$ python3 -q
>>> import numpy as np
>>> np.set_printoptions(suppress=True, linewidth=200)
>>> data = np.load("block19.npy")
>>> data
array([[ 0.1,  1.9,  1. ,  2.9],
       [ 0. ,  2. ,  1.3,  3.3],
       [-0.2,  2. ,  1. ,  3.1],
       [-0.2,  1.9,  1.1,  3. ],
       [-0.1,  1.9,  1.2,  3. ],
       [-0.2,  2. ,  0.8,  3. ],
       [ 0.1,  2. ,  1. ,  2.9],
       [-0.1,  2.1,  0.9,  2.9],
       [ 0. ,  1.9,  0.9,  3.1],
       [ 0.1,  2. ,  1. ,  3. ],
       [-0.2,  2. ,  1. ,  2.8],
       [ 2.2,  0. ,  2. ,  3.1],
       [ 2.2, -0.1,  2. ,  2.9],
       [ 2.2,  0.1,  2.1,  3. ],
       [ 2.2,  0. ,  2. ,  2.7],
       [ 1.9, -0.1,  2.1,  2.9],
       [ 2. ,  0. ,  2. ,  2.9],
       [ 2. ,  0.1,  1.9,  3. ],
       [ 1.9,  0. ,  2. ,  3.1],
       [ 2.1,  0.1,  2. ,  3. ],
       [ 2. , -0.1,  2.1,  3. ],
       [ 2. ,  0.1,  2.1,  3.1]])
>>> round(np.log10(np.linalg.cond(data)))
2
>>> np.linalg.matrix_rank(data, rtol=0.1)
np.int64(2)
>>> np.round(np.abs(np.linalg.svd(data)[2][-1]), 1) + 0
array([0. , 0.4, 0.7, 0.5])
>>> np.linalg.cond(data) > 100
np.False_
>>> np.argsort(-np.linalg.norm(data, axis=0).round(6), kind="stable")[:3]
array([3, 2, 0])
>>> [round(float(x), 1) for x in np.linalg.svd(data, compute_uv=False)[:3]]
[17.1, 7.1, 0.5]
>>> A = np.loadtxt("w.csv", delimiter=",")
>>> A.round(1) + 0
array([[ 0.9,  0. ,  0. ,  0.1,  0.2,  0. ,  0.2, -0.1],
       [ 0. ,  1. ,  0. ,  0. ,  0. ,  0. ,  0. ,  0. ],
       [ 0. ,  0. ,  1. ,  0. ,  0. ,  0. ,  0. ,  0. ],
       [ 0.1,  0. ,  0. ,  0.9, -0.2,  0. , -0.2,  0.1],
       [ 0.2,  0. ,  0. , -0.2,  0.7,  0.1, -0.4,  0.1],
       [ 0. ,  0. ,  0. ,  0. ,  0.1,  1. ,  0.1,  0. ],
       [ 0.2,  0. ,  0. , -0.2, -0.4,  0.1,  0.6,  0.2],
       [-0.1,  0. ,  0. ,  0.1,  0.1,  0. ,  0.2,  0.9]])
>>> np.round(np.trace(np.linalg.pinv(A) @ A), 1)
np.float64(7.0)
>>> np.allclose(A[:-1].T @ np.linalg.lstsq(A[:-1].T, A[-1])[0], A[-1])
True
>>> np.unique(A.round(6), axis=0).shape
(8, 8)
>>> np.linalg.lstsq(A[:-1].T, A[-1])[2]
np.int32(7)
>>> np.abs(np.diag(np.linalg.qr(A)[1])) > 1e-9
array([ True,  True,  True,  True,  True,  True,  True, False])
>>> left, sv, VT = np.linalg.svd(A)
>>> sv.round(1) + 0
array([1., 1., 1., 1., 1., 1., 1., 0.])
>>> other = left[:, :7] @ np.diag(sv[:7]) @ VT[:7]
>>> np.round(np.linalg.norm(A - other) / np.linalg.norm(A), 1)
np.float64(0.0)
>>> other.round(1) + 0
array([[ 0.9,  0. ,  0. ,  0.1,  0.2,  0. ,  0.2, -0.1],
       [ 0. ,  1. ,  0. ,  0. ,  0. ,  0. ,  0. ,  0. ],
       [ 0. ,  0. ,  1. ,  0. ,  0. ,  0. ,  0. ,  0. ],
       [ 0.1,  0. ,  0. ,  0.9, -0.2,  0. , -0.2,  0.1],
       [ 0.2,  0. ,  0. , -0.2,  0.7,  0.1, -0.4,  0.1],
       [ 0. ,  0. ,  0. ,  0. ,  0.1,  1. ,  0.1,  0. ],
       [ 0.2,  0. ,  0. , -0.2, -0.4,  0.1,  0.6,  0.2],
       [-0.1,  0. ,  0. ,  0.1,  0.1,  0. ,  0.2,  0.9]])
